In [1]: import numpy as np

In [2]: np.set_printoptions(precision=2, suppress=True, linewidth=140, legacy="1.25")

In [3]: K = np.load("arr.npy")

In [4]: K
Out[4]: 
array([[  3.85,   1.97,   2.39,   2.89,   0.46],
       [-12.74,  -6.37,  -7.95,  -9.57,  -1.59],
       [  0.67,   0.35,   0.38,   0.49,   0.12],
       [  1.21,   0.58,   0.76,   0.88,   0.16],
       [  0.91,   0.45,   0.59,   0.66,   0.09],
       [ -0.94,  -0.45,  -0.59,  -0.69,  -0.1 ],
       [  4.64,   2.28,   2.87,   3.45,   0.53],
       [ -5.86,  -2.9 ,  -3.67,  -4.4 ,  -0.74],
       [  5.38,   2.69,   3.35,   4.04,   0.65],
       [ -6.54,  -3.25,  -4.09,  -4.95,  -0.81],
       [ -6.83,  -3.44,  -4.29,  -5.11,  -0.84],
       [ -7.77,  -3.91,  -4.87,  -5.85,  -0.98],
       [ -9.32,  -4.68,  -5.85,  -7.  ,  -1.19],
       [ -8.63,  -4.29,  -5.38,  -6.43,  -1.06],
       [  8.7 ,   4.36,   5.44,   6.55,   1.09],
       [ 15.2 ,   7.62,   9.51,  11.42,   1.92],
       [ 20.39,  10.17,  12.75,  15.26,   2.51],
       [ -5.04,  -2.54,  -3.17,  -3.79,  -0.62],
       [  3.31,   1.72,   2.05,   2.48,   0.43],
       [ -2.46,  -1.2 ,  -1.52,  -1.82,  -0.31],
       [ -0.3 ,  -0.16,  -0.15,  -0.2 ,  -0.04],
       [ -0.3 ,  -0.16,  -0.18,  -0.22,  -0.03],
       [ -3.22,  -1.65,  -2.01,  -2.45,  -0.4 ],
       [ -1.54,  -0.76,  -0.95,  -1.15,  -0.19],
       [ -4.37,  -2.23,  -2.76,  -3.33,  -0.52],
       [ -1.47,  -0.72,  -0.96,  -1.11,  -0.19],
       [  1.25,   0.63,   0.8 ,   0.95,   0.15],
       [  2.53,   1.28,   1.56,   1.89,   0.26],
       [ -6.01,  -3.  ,  -3.74,  -4.49,  -0.76],
       [ 14.18,   7.13,   8.86,  10.7 ,   1.77],
       [  1.85,   0.89,   1.11,   1.34,   0.22],
       [  8.52,   4.26,   5.33,   6.4 ,   1.05],
       [  8.08,   4.04,   5.07,   6.1 ,   1.  ],
       [  7.69,   3.85,   4.82,   5.81,   0.97],
       [ -4.87,  -2.41,  -3.09,  -3.66,  -0.62],
       [ -9.8 ,  -4.91,  -6.16,  -7.35,  -1.24],
       [ -4.45,  -2.22,  -2.75,  -3.34,  -0.57],
       [ -2.18,  -1.11,  -1.37,  -1.69,  -0.28],
       [  1.67,   0.86,   1.08,   1.28,   0.21],
       [  7.51,   3.74,   4.71,   5.66,   0.93]])

In [5]: np.argsort(-np.linalg.norm(K, axis=0).round(6), kind="stable")[:3]
Out[5]: array([0, 3, 2])

In [6]: [round(float(x), 2) for x in np.linalg.svd(K, compute_uv=False)[:3]]
Out[6]: [67.07, 0.15, 0.13]

In [7]: np.linalg.cond(K) > 100
Out[7]: True

In [8]: U, s, vt = np.linalg.svd(K)

In [9]: s
Out[9]: array([67.07,  0.15,  0.13,  0.11,  0.1 ])

In [10]: np.argmax(s[:-1] / (s[1:] + 1e-6)) + 1
Out[10]: 1

In [11]: other = U[:, :1] @ np.diag(s[:1]) @ vt[:1]

In [12]: round(np.linalg.norm(K - other, 2), 2), round(float(s[1]), 2)
Out[12]: (0.15, 0.15)

In [13]: round(np.abs(K - other).max(), 2)
Out[13]: 0.06

In [14]: np.linalg.matrix_rank(other)
Out[14]: 1

In [15]: np.round(np.linalg.norm(K - other) / np.linalg.norm(K), 2)
Out[15]: 0.0

In [16]: W0 = np.loadtxt("m.csv", delimiter=",")

In [17]: W0
Out[17]: 
array([[ 22.,  -8.,   0.,   8.,  22.,  -8.,  -5., -11.],
       [ -8.,  23., -13.,  -6.,  -5.,  12.,  19.,   4.],
       [  0., -13.,  12.,   8.,  -1.,  -1., -11.,  -8.],
       [  8.,  -6.,   8.,  16.,  10.,   2.,  -6., -20.],
       [ 22.,  -5.,  -1.,  10.,  23.,  -6.,  -3., -14.],
       [ -8.,  12.,  -1.,   2.,  -6.,  15.,  11.,  -5.],
       [ -5.,  19., -11.,  -6.,  -3.,  11.,  17.,   4.],
       [-11.,   4.,  -8., -20., -14.,  -5.,   4.,  26.]])

In [18]: rng = np.random.default_rng(191)

In [19]: other = W0 + rng.integers(-2, 3, (8, 4)) @ rng.integers(-2, 3, (4, 8))

In [20]: other
Out[20]: 
array([[ 31., -16.,   6.,   9.,  25., -14.,  -7.,  -9.],
       [ -5.,  31.,  -7.,   3.,  -6.,  10.,  21.,   6.],
       [  5., -13.,  14.,  11.,   0.,  -5., -15.,  -6.],
       [ 13.,  -4.,  10.,  21.,  11.,  -1.,  -9., -20.],
       [ 14.,   1.,  -9.,   8.,  21.,   0.,  -3., -18.],
       [-11.,  14.,  -7.,  -1.,  -7.,  15.,   5.,  -3.],
       [ -3.,  16., -15.,  -9.,  -2.,   8.,   9.,   6.],
       [-16.,   0., -16., -28., -14.,  -2.,   1.,  24.]])

In [21]: other - W0
Out[21]: 
array([[ 9., -8.,  6.,  1.,  3., -6., -2.,  2.],
       [ 3.,  8.,  6.,  9., -1., -2.,  2.,  2.],
       [ 5.,  0.,  2.,  3.,  1., -4., -4.,  2.],
       [ 5.,  2.,  2.,  5.,  1., -3., -3.,  0.],
       [-8.,  6., -8., -2., -2.,  6.,  0., -4.],
       [-3.,  2., -6., -3., -1.,  0., -6.,  2.],
       [ 2., -3., -4., -3.,  1., -3., -8.,  2.],
       [-5., -4., -8., -8.,  0.,  3., -3., -2.]])

In [22]: np.round(np.linalg.svd(other - W0, compute_uv=False), 2) + 0
Out[22]: array([26.53, 18.83, 12.09,  3.92,  0.  ,  0.  ,  0.  ,  0.  ])

In [23]: np.linalg.matrix_rank(other - W0, tol=1e-8)
Out[23]: 4
